% python3 -q
>>> import numpy as np
>>> np.set_printoptions(suppress=True, linewidth=100)
>>> rd = lambda a: np.round(a, 2) + 0
>>> W0 = np.array([[3, 3, 1, 0], [3, 2, 0, 2], [0, 0, 3, 0], [2, 1, 1, 2]])
>>> B = np.array([[0, 1], [0, 2], [2, 2], [0, 3]])
>>> B @ W0
Traceback (most recent call last):
  File "<python-input-5>", line 1, in <module>
    B @ W0
    ~~^~~~
ValueError: matmul: Input operand 1 has a mismatch in its core dimension 0, with gufunc signature (n?,k),(k,m?)->(n?,m?) (size 4 is different from 2)
>>> np.einsum("ik,kj->ji", W0, B)
array([[ 2,  0,  6,  2],
       [11, 13,  6, 12]])
>>> B.T @ W0.T
array([[ 2,  0,  6,  2],
       [11, 13,  6, 12]])
>>> np.einsum("ij->j", W0)
array([8, 6, 5, 4])
>>> W0 @ B
array([[ 2, 11],
       [ 0, 13],
       [ 6,  6],
       [ 2, 12]])
>>> proj = np.triu(np.array([[-2, 2, -2, 0], [-2, 1, 2, 1], [2, 2, 2, 2], [0, 1, -2, -2]]), 1) + np.eye(4)
>>> B = proj @ W0 @ np.linalg.inv(proj)
>>> proj @ W0 - W0 @ proj
array([[ 6., -2., -6., -1.],
       [ 2., -5.,  9.,  0.],
       [ 4.,  2.,  2., -2.],
       [ 0., -4.,  2., -3.]])
>>> B
array([[  9., -11.,  35., -55.],
       [  5.,  -7.,  31., -51.],
       [  4.,  -6.,  25., -40.],
       [  2.,  -3.,  11., -17.]])
>>> np.linalg.matrix_rank(B)
np.int64(3)
>>> rd(np.linalg.det(B))
np.float64(0.0)
>>> W0.inv()
Traceback (most recent call last):
  File "<python-input-16>", line 1, in <module>
    W0.inv()
    ^^^^^^
AttributeError: 'numpy.ndarray' object has no attribute 'inv'
>>> rd(np.linalg.det(W0))
np.float64(0.0)
>>> (W0 + W0.T) / 2
array([[3. , 3. , 0.5, 1. ],
       [3. , 2. , 0. , 1.5],
       [0.5, 0. , 3. , 0.5],
       [1. , 1.5, 0.5, 2. ]])
>>> (W0 - W0.T) / 2
array([[ 0. ,  0. ,  0.5, -1. ],
       [ 0. ,  0. ,  0. ,  0.5],
       [-0.5,  0. ,  0. , -0.5],
       [ 1. , -0.5,  0.5,  0. ]])
>>> W1 = np.array([[0, 2], [0, 3], [0, 3], [0, 3]])
>>> b = np.array([1, 1])
>>> hid = np.maximum(W0 @ W1 + b, 0)
>>> (hid > 0).astype(int)
array([[1, 1],
       [1, 1],
       [1, 1],
       [1, 1]])
>>> hid
array([[ 1, 19],
       [ 1, 19],
       [ 1, 10],
       [ 1, 17]])
>>> W2 = np.array([[-2, -1, 1], [2, 1, 1]])
>>> W1 @ W2
array([[4, 2, 2],
       [6, 3, 3],
       [6, 3, 3],
       [6, 3, 3]])
>>> hid @ W2
array([[36, 18, 20],
       [36, 18, 20],
       [18,  9, 11],
       [32, 16, 18]])
>>> rd(np.trace(np.linalg.pinv(W0) @ W0))
np.float64(3.0)
>>> np.allclose(W0[:-1].T @ np.linalg.lstsq(W0[:-1].T, W0[-1])[0], W0[-1])
True
>>> np.unique(W0.round(6), axis=0).shape
(4, 4)
>>> feats = np.array([[0.0, -2.0, 1.0], [-2.0, -1.0, 1.0], [0.0, 0.0, -2.0]])
>>> feats
array([[ 0., -2.,  1.],
       [-2., -1.,  1.],
       [ 0.,  0., -2.]])
>>> x0 = np.array([1, 1, 1])
>>> y = feats @ x0
>>> y
array([-1., -2., -2.])
>>> rd(np.linalg.solve(feats, feats[:, 0]))
array([1., 0., 0.])
>>> rd(np.linalg.solve(feats, y))
array([1., 1., 1.])
>>> u = np.array([2, 1, 2])
>>> np.polyval(u, feats[2])
array([2., 2., 8.])
>>> np.convolve(feats[2], u)
array([ 0.,  0., -4., -2., -4.])
>>> np.array([np.convolve(row, u, "same") for row in feats])
array([[-4.,  0., -3.],
       [-4., -3., -1.],
       [ 0., -4., -2.]])
>>> np.correlate(feats[2], feats[1], "full")
array([ 0.,  0., -2.,  2.,  4.])
>>> np.cross(feats[2, :3], feats[1, :3])
array([-2.,  4.,  0.])
>>> data = np.load("data.npy")
>>> data
array([[ 25,  23, -11],
       [ 23,  29,  -9],
       [-11,  -9,   5]])
>>> # symmetric, so the eigenvalues are real
>>> left, sv, vt = np.linalg.svd(data)
>>> V = vt[:(sv > 1e-8).sum()]
>>> rng = np.random.default_rng(9611)
>>> x0 = data[1] + 4 * data[2] + rng.integers(2) * np.eye(3)[0]
>>> x0
array([-21.,  -7.,  11.])
>>> rd(np.diag(V.T @ V))
array([0.76, 0.98, 0.26])
>>> np.allclose(V.T @ V @ x0, x0)
True
>>> X = np.loadtxt("block5.csv", delimiter=",")
>>> X
array([[-13.71,  20.06,   5.07],
       [  8.61,  29.62,  18.46],
       [-10.07,   4.51, -15.01],
       [-12.37,   9.66, -17.28],
       [  2.35, -21.7 ,  29.03],
       [-16.33,   6.09,  -1.63],
       [  4.41,  12.17,   3.25],
       [  6.64,  -5.9 ,  -8.78],
       [  7.37, -17.97, -16.75],
       [  9.82,   8.12,  -5.81],
       [  6.41,  40.79,  22.32],
       [ 16.59,  -9.99, -15.33],
       [  2.62, -25.19, -13.36],
       [-15.14, -18.62,  -7.66],
       [  7.74, -19.86,  18.86],
       [ -6.53, -27.1 ,  -2.19],
       [  7.66,  -6.25,  11.33],
       [ -1.51,  -7.76,   3.31],
       [ -2.01, -14.19,  15.59],
       [  0.04,  -1.41,  11.49],
       [  6.73,  -6.26, -26.2 ],
       [  6.07,  39.66,   3.78],
       [  5.04, -13.47,  17.63],
       [ 10.18,   6.98,   8.02],
       [-11.14,   4.47,   2.31],
       [-14.48, -24.75,  19.59]])
>>> Xs = (X - X.mean(axis=0)) / X.std(axis=0)
>>> rd(Xs.std(axis=0))
array([1., 1., 1.])
>>> np.argwhere(np.abs(Xs) > 2)
array([[10,  1],
       [21,  1]])
>>> b = np.linalg.lstsq(np.delete(Xs, 0, axis=1), Xs[:, 0])[0]
>>> rd(1 - np.var(Xs[:, 0] - np.delete(Xs, 0, axis=1) @ b))
np.float64(0.01)
